>>> import numpy as np
>>> np.set_printoptions(suppress=True, linewidth=160)
>>> J = np.load("x.npy")
>>> print(J)
[[-2 -2  1]
 [-2 -2 -2]
 [ 1 -2 -2]]
>>> vals, evecs = np.linalg.eigh(J)
>>> print(np.round(np.abs(evecs[:, -1]), 2))
[0.54 0.64 0.54]
>>> print((vals > 1e-8).sum(), (vals < -1e-8).sum())
1 2
>>> print(np.unique(vals.round(6) + 0, return_counts=True)[1])
[1 1 1]
>>> print(np.abs(evecs[:, -1]).round(6).argmax())
1
>>> out = np.array([[-3, -1, -2], [-2, -3, -3]])
>>> C = np.kron(out, J)
>>> print(round(np.linalg.norm(C, 2), 2), round(np.linalg.norm(out, 2) * np.linalg.norm(J, 2), 2))
25.32 25.32
>>> out = np.array([[4, 7], [8, 9], [3, 0]])
>>> print(np.einsum("ij,ij->i", J, J))
[ 9 12  9]
>>> print(np.einsum("ij->j", J))
[-3 -6 -3]
>>> print(np.einsum("ik,kj->ij", J, out))
[[-21 -32]
 [-30 -32]
 [-18 -11]]
>>> print(np.linalg.matrix_rank(np.vstack([J, out.T])))
3
>>> data = np.load("dump.npy")
>>> print(data)
[[-1.6   0.    1.4   0.  ]
 [-1.01  0.08  0.65  2.47]
 [-1.1   0.    0.5   2.3 ]
 [-0.4  -2.3  -0.2   0.4 ]]
>>> x = np.array([1, 3, -2, 0])
>>> target = data @ x
>>> beta, lr = np.zeros(4), 1 / np.linalg.norm(data, 2) ** 2
>>> for i in range(250):
...     beta -= lr * data.T @ (data @ beta - target)
...     if i % 50 == 0: print(i, round(np.linalg.norm(data @ beta - target), 2))
... 
0 4.85
50 0.15
100 0.15
150 0.14
200 0.13
>>> print(round(float(np.linalg.cond(data)), 2))
32.04
